$ ipython --no-banner

In [1]: import numpy as np

In [2]: import numpy.linalg as la

In [3]: np.set_printoptions(suppress=True, linewidth=100)

In [4]: rng = np.random.default_rng(3403)

In [5]: ang = np.sort(rng.uniform(-2, 2, 36))

In [6]: data = np.c_[ang, ang ** 2, ang ** 3] @ np.array([[0, 0, 2, 3, 0, 0], [2, 3, 0, 1, 0, 2], [1, 0, 3, 3, 3, 2]])

In [7]: data.round(2) + 0
Out[7]: 
array([[  0.03,  11.9 , -27.67, -25.7 , -23.69,  -7.86],
       [  0.3 ,  11.03, -24.99, -23.23, -21.16,  -6.75],
       [  0.35,  10.87, -24.5 , -22.78, -20.69,  -6.55],
       [  0.46,  10.48, -23.34, -21.71, -19.6 ,  -6.08],
       [  0.56,  10.08, -22.15, -20.63, -18.49,  -5.6 ],
       [  0.56,  10.08, -22.14, -20.62, -18.48,  -5.6 ],
       [  0.67,   9.63, -20.84, -19.43, -17.26,  -5.09],
       [  0.84,   8.82, -18.56, -17.33, -15.13,  -4.2 ],
       [  1.  ,   7.86, -15.97, -14.97, -12.73,  -3.24],
       [  1.06,   7.37, -14.7 , -13.81, -11.56,  -2.79],
       [  1.17,   4.56,  -8.08,  -7.79,  -5.61,  -0.71],
       [  1.12,   3.93,  -6.79,  -6.62,  -4.5 ,  -0.38],
       [  0.99,   2.94,  -4.9 ,  -4.91,  -2.92,   0.02],
       [  0.95,   2.71,  -4.48,  -4.53,  -2.58,   0.09],
       [  0.82,   2.14,  -3.49,  -3.62,  -1.8 ,   0.22],
       [  0.48,   1.01,  -1.75,  -2.  ,  -0.59,   0.28],
       [  0.42,   0.85,  -1.52,  -1.77,  -0.45,   0.27],
       [  0.32,   0.62,  -1.2 ,  -1.44,  -0.28,   0.23],
       [  0.28,   0.52,  -1.05,  -1.29,  -0.22,   0.2 ],
       [  0.16,   0.27,  -0.69,  -0.9 ,  -0.08,   0.13],
       [  0.05,   0.08,  -0.33,  -0.47,  -0.01,   0.04],
       [  0.  ,   0.  ,   0.01,   0.02,   0.  ,   0.  ],
       [  0.01,   0.01,   0.12,   0.18,   0.  ,   0.01],
       [  0.03,   0.04,   0.24,   0.38,   0.01,   0.03],
       [  0.11,   0.15,   0.48,   0.75,   0.03,   0.12],
       [  0.31,   0.4 ,   0.87,   1.37,   0.14,   0.36],
       [  2.51,   2.58,   4.24,   6.03,   2.39,   3.31],
       [  4.2 ,   4.  ,   6.92,   9.41,   4.61,   5.74],
       [  4.76,   4.44,   7.83,  10.53,   5.4 ,   6.56],
       [  5.85,   5.27,   9.64,  12.73,   6.99,   8.18],
       [  6.26,   5.58,  10.34,  13.56,   7.61,   8.79],
       [  7.87,   6.74,  13.11,  16.86,  10.11,  11.24],
       [ 10.59,   8.6 ,  17.95,  22.51,  14.56,  15.44],
       [ 10.66,   8.65,  18.08,  22.66,  14.68,  15.55],
       [ 11.41,   9.14,  19.44,  24.23,  15.94,  16.72],
       [ 15.47,  11.68,  26.99,  32.86,  23.05,  23.15]])

In [8]: def softmax(z):
   ...:     e = np.exp(z - z.max(axis=-1, keepdims=True))
   ...:     return e / e.sum(axis=-1, keepdims=True)
   ...: 

In [9]: np.round(softmax(data).sum(axis=1), 2)
Out[9]: 
array([1., 1., 1., 1., 1., 1., 1., 1., 1., 1., 1., 1., 1., 1., 1., 1., 1., 1., 1., 1., 1., 1., 1.,
       1., 1., 1., 1., 1., 1., 1., 1., 1., 1., 1., 1., 1.])

In [10]: np.round(softmax(data[29]), 2) + 0
Out[10]: array([0.  , 0.  , 0.04, 0.94, 0.  , 0.01])

In [11]: np.round(softmax(10 * data[29]), 2) + 0
Out[11]: array([0., 0., 0., 1., 0., 0.])

In [12]: att = data @ data.T / np.sqrt(6)

In [13]: print(softmax(att).round(6).argmax(axis=1))
[ 0  0  0  0  0  0  0  0  0  0  0  0  0  0  0  0  0  0  0  0  0 35 35 35 35 35 35 35 35 35 35 35 35
 35 35 35]

In [14]: G = np.cov(data, rowvar=False)

In [15]: np.round(np.corrcoef(data[:, 0], data[:, 3])[0, 1], 2)
Out[15]: np.float64(0.82)

In [16]: [round(float(x), 2) for x in la.svd(data, compute_uv=False)[:3]]
Out[16]: [147.27, 50.28, 5.22]

In [17]: T = np.stack([data, 3 * data, data[::-1]])

In [18]: (T @ data.T).shape
Out[18]: (3, 36, 36)

In [19]: J = np.load("m.npy")

In [20]: J
Out[20]: 
array([[  1,  -2,   4,  -8],
       [  1,  -1,   1,  -1],
       [  1,   0,   0,   0],
       [  1,   1,   1,   1],
       [  1,   2,   4,   8],
       [  1,   3,   9,  27],
       [  1,   4,  16,  64],
       [  1,   5,  25, 125],
       [  1,   6,  36, 216],
       [  1,   7,  49, 343],
       [  1,   8,  64, 512],
       [  1,   9,  81, 729]])

In [21]: x0 = np.array([-4, 4, -3, 3])

In [22]: J @ np.ones(4)
Out[22]: array([ -5.,   0.,   1.,   4.,  15.,  40.,  85., 156., 259., 400., 585., 820.])

In [23]: J * x0
Out[23]: 
array([[  -4,   -8,  -12,  -24],
       [  -4,   -4,   -3,   -3],
       [  -4,    0,    0,    0],
       [  -4,    4,   -3,    3],
       [  -4,    8,  -12,   24],
       [  -4,   12,  -27,   81],
       [  -4,   16,  -48,  192],
       [  -4,   20,  -75,  375],
       [  -4,   24, -108,  648],
       [  -4,   28, -147, 1029],
       [  -4,   32, -192, 1536],
       [  -4,   36, -243, 2187]])

In [24]: la.norm(J @ x0) <= la.norm(J, 2) * la.norm(x0) + 1e-9
Out[24]: np.True_

In [25]: J @ (2 * x0)
Out[25]: array([ -96,  -28,   -8,    0,   32,  124,  312,  632, 1120, 1812, 2744, 3952])

In [26]: print(J @ x0)
[ -48  -14   -4    0   16   62  156  316  560  906 1372 1976]
